>>> import numpy as np
>>> np.set_printoptions(precision=2, suppress=True, linewidth=120)
>>> K = np.load("run8.npy")
>>> K
array([[ 0.01, -0.07,  7.45, -1.47],
       [-0.02, -0.49,  1.97, -0.18],
       [-0.02, -0.35, -6.13, -1.17],
       [-0.04, -0.07, -0.63, -1.02],
       [-0.01,  0.05,  0.06, -0.98],
       [-0.01,  0.05,  1.39,  1.29],
       [-0.04, -0.14, -9.1 ,  1.58],
       [-0.06,  0.27,  1.9 ,  1.67],
       [ 0.04, -0.21, -4.14, -0.26],
       [-0.01, -0.21,  7.42,  0.55],
       [ 0.  ,  0.46, -1.95,  0.68],
       [-0.05, -0.13,  8.25,  0.43],
       [-0.09,  0.18,  4.79,  0.48],
       [-0.03,  0.38, -4.86, -0.23],
       [-0.02, -0.19,  3.73,  0.83],
       [ 0.01,  0.31,  7.07,  0.09],
       [ 0.07, -0.08, -1.04, -0.32],
       [ 0.04, -0.25,  6.06,  1.18],
       [ 0.02,  0.19,  6.56,  1.14],
       [ 0.02, -0.02, -6.25, -0.48],
       [ 0.02,  0.24,  3.51,  1.08],
       [-0.1 ,  0.5 , -0.84,  1.15],
       [-0.01, -0.18,  0.61, -1.9 ],
       [ 0.01, -0.29, -0.79,  0.5 ],
       [-0.07,  0.42, -7.57, -0.36],
       [-0.02,  0.02, -1.41,  1.2 ],
       [-0.04, -0.09, -3.78,  2.26],
       [-0.03, -0.02, -2.75,  1.36],
       [ 0.01,  0.08,  4.3 , -0.85],
       [ 0.06, -0.02, -0.96,  0.58],
       [ 0.01,  0.17,  2.32, -2.25]])
>>> B = np.c_[K[:, :2] @ np.array([[-1, -3], [5, -5]]), np.array([2, 3, 1, 3, 1, 0, 2, 3, 2, 0, 2, 2, 2, 1, 2, 2, 0, 1, 1, 0, 0, 1, 1, 2, 2, 0, 3, 0, 3, 0, 0])]
>>> B
array([[-0.36,  0.32,  2.  ],
       [-2.43,  2.51,  3.  ],
       [-1.73,  1.81,  1.  ],
       [-0.31,  0.47,  3.  ],
       [ 0.26, -0.22,  1.  ],
       [ 0.26, -0.22,  0.  ],
       [-0.66,  0.82,  2.  ],
       [ 1.41, -1.17,  3.  ],
       [-1.09,  0.93,  2.  ],
       [-1.04,  1.08,  0.  ],
       [ 2.3 , -2.3 ,  2.  ],
       [-0.6 ,  0.8 ,  2.  ],
       [ 0.99, -0.63,  2.  ],
       [ 1.93, -1.81,  1.  ],
       [-0.93,  1.01,  2.  ],
       [ 1.54, -1.58,  2.  ],
       [-0.47,  0.19,  0.  ],
       [-1.29,  1.13,  1.  ],
       [ 0.93, -1.01,  1.  ],
       [-0.12,  0.04,  0.  ],
       [ 1.18, -1.26,  0.  ],
       [ 2.6 , -2.2 ,  1.  ],
       [-0.89,  0.93,  1.  ],
       [-1.46,  1.42,  2.  ],
       [ 2.17, -1.89,  2.  ],
       [ 0.12, -0.04,  0.  ],
       [-0.41,  0.57,  3.  ],
       [-0.07,  0.19,  0.  ],
       [ 0.39, -0.43,  3.  ],
       [-0.16, -0.08,  0.  ],
       [ 0.84, -0.88,  0.  ]])
>>> np.round(np.linalg.norm(B - K @ np.linalg.lstsq(K, B)[0], axis=0), 2) + 0
array([0.  , 0.  , 8.35])
>>> np.round(np.linalg.lstsq(K, B[:, 0])[0], 2) + 0
array([-1.,  5.,  0.,  0.])
>>> np.linalg.matrix_rank(np.c_[K, B])
np.int64(5)
>>> np.linalg.matrix_rank(B)
np.int64(3)
>>> vec = np.array([1, 5, 2])
>>> rhs = B @ vec
>>> coef, lr = np.zeros(3), 1 / np.linalg.norm(B, 2) ** 2
>>> for i in range(5):
...     coef -= lr * B.T @ (B @ coef - rhs)
...     if i % 1 == 0: print(i, round(np.linalg.norm(B @ coef - rhs), 2))
... 
0 2.33
1 2.29
2 2.28
3 2.27
4 2.26
>>> round(float(np.linalg.cond(B)), 2)
17.67
>>> d = np.linalg.norm(K[:, None] - K[None], axis=-1)
>>> d[:5, :5]
array([[ 0.  ,  5.65, 13.59,  8.09,  7.41],
       [ 5.65,  0.  ,  8.16,  2.76,  2.14],
       [13.59,  8.16,  0.  ,  5.51,  6.21],
       [ 8.09,  2.76,  5.51,  0.  ,  0.7 ],
       [ 7.41,  2.14,  6.21,  0.7 ,  0.  ]])
>>> np.unravel_index(d.round(6).argmax(), d.shape)
(np.int64(6), np.int64(11))
>>> np.linalg.matrix_rank(d ** 2)
np.int64(6)
>>> d.shape
(31, 31)
>>> (d + 1e9 * np.eye(31)).round(6).argmin(axis=1)
array([15,  5, 19,  4,  3,  7, 24,  5, 13, 15, 25,  9, 14,  8, 20,  9,  3, 18, 17,  2, 14, 25,  4, 29, 19, 21, 27, 10,
       12, 23, 22])
>>> d[18].round(6).argsort(kind="stable")[:4]
array([18, 17,  9, 15])
